% ipython --no-banner

In [1]: import numpy as np

In [2]: np.set_printoptions(suppress=True, linewidth=120)

In [3]: rnd = lambda a: np.round(a, 2) + 0

In [4]: J = np.load("m.npy")

In [5]: rnd(J)
Out[5]: 
array([[ 0.14, -0.33,  0.04, -0.09],
       [-0.33,  0.8 , -0.08,  0.21],
       [ 0.04, -0.08,  0.01, -0.02],
       [-0.09,  0.21, -0.02,  0.06]])

In [6]: vec = np.array([0, 3, 2, 1])

In [7]: rnd(J @ vec)
Out[7]: array([-1.02,  2.43, -0.26,  0.64])

In [8]: rnd(np.linalg.eigvalsh(2 * J - np.eye(4)))
Out[8]: array([-1., -1., -1.,  1.])

In [9]: rnd(np.eye(4) - J)
Out[9]: 
array([[ 0.86,  0.33, -0.04,  0.09],
       [ 0.33,  0.2 ,  0.08, -0.21],
       [-0.04,  0.08,  0.99,  0.02],
       [ 0.09, -0.21,  0.02,  0.94]])

In [10]: rnd(np.trace(J))
Out[10]: np.float64(1.0)

In [11]: rnd(np.abs(np.linalg.eigvals(J)).max())
Out[11]: np.float64(1.0)

In [12]: np.allclose(J, J.T)
Out[12]: True

In [13]: Uu, sigma, Vt = np.linalg.svd(J)

In [14]: np.argmax(sigma[:-1] / (sigma[1:] + 1e-6)) + 1
Out[14]: np.int64(1)

In [15]: other = Uu[:, :1] @ np.diag(sigma[:1]) @ Vt[:1]

In [16]: rnd(other)
Out[16]: 
array([[ 0.14, -0.33,  0.04, -0.09],
       [-0.33,  0.8 , -0.08,  0.21],
       [ 0.04, -0.08,  0.01, -0.02],
       [-0.09,  0.21, -0.02,  0.06]])

In [17]: np.linalg.matrix_rank(other)
Out[17]: np.int64(1)

In [18]: np.linalg.matrix_rank(J, rtol=0.05)
Out[18]: np.int64(1)

In [19]: P = np.triu(np.array([[0, 2, 1, 1], [1, 0, 2, 2], [2, 0, 1, 0], [0, 1, 0, 1]]), 1) + np.eye(4)

In [20]: other = P @ J @ np.linalg.inv(P)

In [21]: rnd(np.trace(other)), rnd(np.trace(J))
Out[21]: (np.float64(1.0), np.float64(1.0))

In [22]: rnd(P @ J - J @ P)
Out[22]: 
array([[-0.72,  1.43,  0.35,  0.98],
       [-0.11,  0.92, -1.28, -1.19],
       [ 0.  , -0.07,  0.13,  0.13],
       [ 0.  ,  0.18, -0.33, -0.33]])

In [23]: E = np.array([[0, 8, 0, 0, 6, 0],
    ...:     [0, 0, 0, 5, 3, 0],
    ...:     [6, 5, 3, 0, 0, 5],
    ...:     [0, 7, 0, 3, 0, 8],
    ...:     [0, 0, 4, 0, 0, 0],
    ...:     [0, 0, 0, 0, 0, 0]])

In [24]: E
Out[24]: 
array([[0, 8, 0, 0, 6, 0],
       [0, 0, 0, 5, 3, 0],
       [6, 5, 3, 0, 0, 5],
       [0, 7, 0, 3, 0, 8],
       [0, 0, 4, 0, 0, 0],
       [0, 0, 0, 0, 0, 0]])

In [25]: cov = E.T @ E

In [26]: np.allclose(cov, cov.T)
Out[26]: True

In [27]: rnd(np.linalg.eigvalsh(cov)[::-1])
Out[27]: array([225.12,  67.01,  38.82,  25.23,  10.82,   0.  ])

In [28]: np.unique(E.round(6), axis=0).shape
Out[28]: (6, 6)

In [29]: rnd(np.trace(np.linalg.pinv(E) @ E))
Out[29]: np.float64(5.0)

In [30]: np.linalg.lstsq(E[:-1].T, E[-1])[2]
Out[30]: np.int32(5)

In [31]: rk = np.linalg.matrix_rank(E)

In [32]: rk
Out[32]: np.int64(5)

In [33]: null = np.linalg.svd(E)[2][rk:].T

In [34]: rnd(E @ null)
Out[34]: 
array([[0.],
       [0.],
       [0.],
       [0.],
       [0.],
       [0.]])

In [35]: rnd(null[:, 0] / null[np.abs(null[:, 0]).round(6).argmax(), 0])
Out[35]: array([-0.11, -0.75,  0.  , -0.6 ,  1.  ,  0.88])

In [36]: W0 = np.load("arr.npy")

In [37]: W0
Out[37]: 
array([[ 7.02,  0.98, -6.04, -2.12,  2.96],
       [-1.17, -4.31,  2.35,  6.87,  5.23],
       [-1.6 , -5.56,  4.37, -3.49, -5.94],
       [ 1.83,  4.13, -0.95, -8.81, -1.04],
       [-5.56,  0.73,  0.76,  5.07,  6.5 ],
       [ 4.29, -0.48,  1.98, -4.09, -7.79],
       [-3.13, -1.17, -8.79,  1.34, -3.12],
       [-0.84, -2.74,  1.79, -9.27, -1.63],
       [-0.97,  7.25, -5.59, -1.1 , -3.75],
       [-2.67,  2.76, -0.34,  9.14,  1.23],
       [-4.33, -0.23, -3.63,  8.15, -1.28],
       [-7.03, -0.77,  3.61, -6.08, -0.01],
       [ 2.9 ,  2.16, -8.75,  2.14, -2.42],
       [ 0.48, -2.34, -7.41, -5.12, -3.64],
       [-8.58,  3.67, -3.19, -1.38, -0.91]])

In [38]: d = np.linalg.norm(W0[:, None] - W0[None], axis=-1)

In [39]: d.mean(axis=1).argmax()
Out[39]: np.int64(1)

In [40]: np.unravel_index(d.round(6).argmax(), d.shape)
Out[40]: (np.int64(4), np.int64(5))

In [41]: np.linalg.matrix_rank(d ** 2)
Out[41]: np.int64(7)

In [42]: rnd(d[:5, :5])
Out[42]: 
array([[ 0.  , 15.86, 17.51, 11.11, 16.39],
       [15.86,  0.  , 15.42, 19.4 ,  7.21],
       [17.51, 15.42,  0.  , 13.65, 17.21],
       [11.11, 19.4 , 13.65,  0.  , 17.85],
       [16.39,  7.21, 17.21, 17.85,  0.  ]])
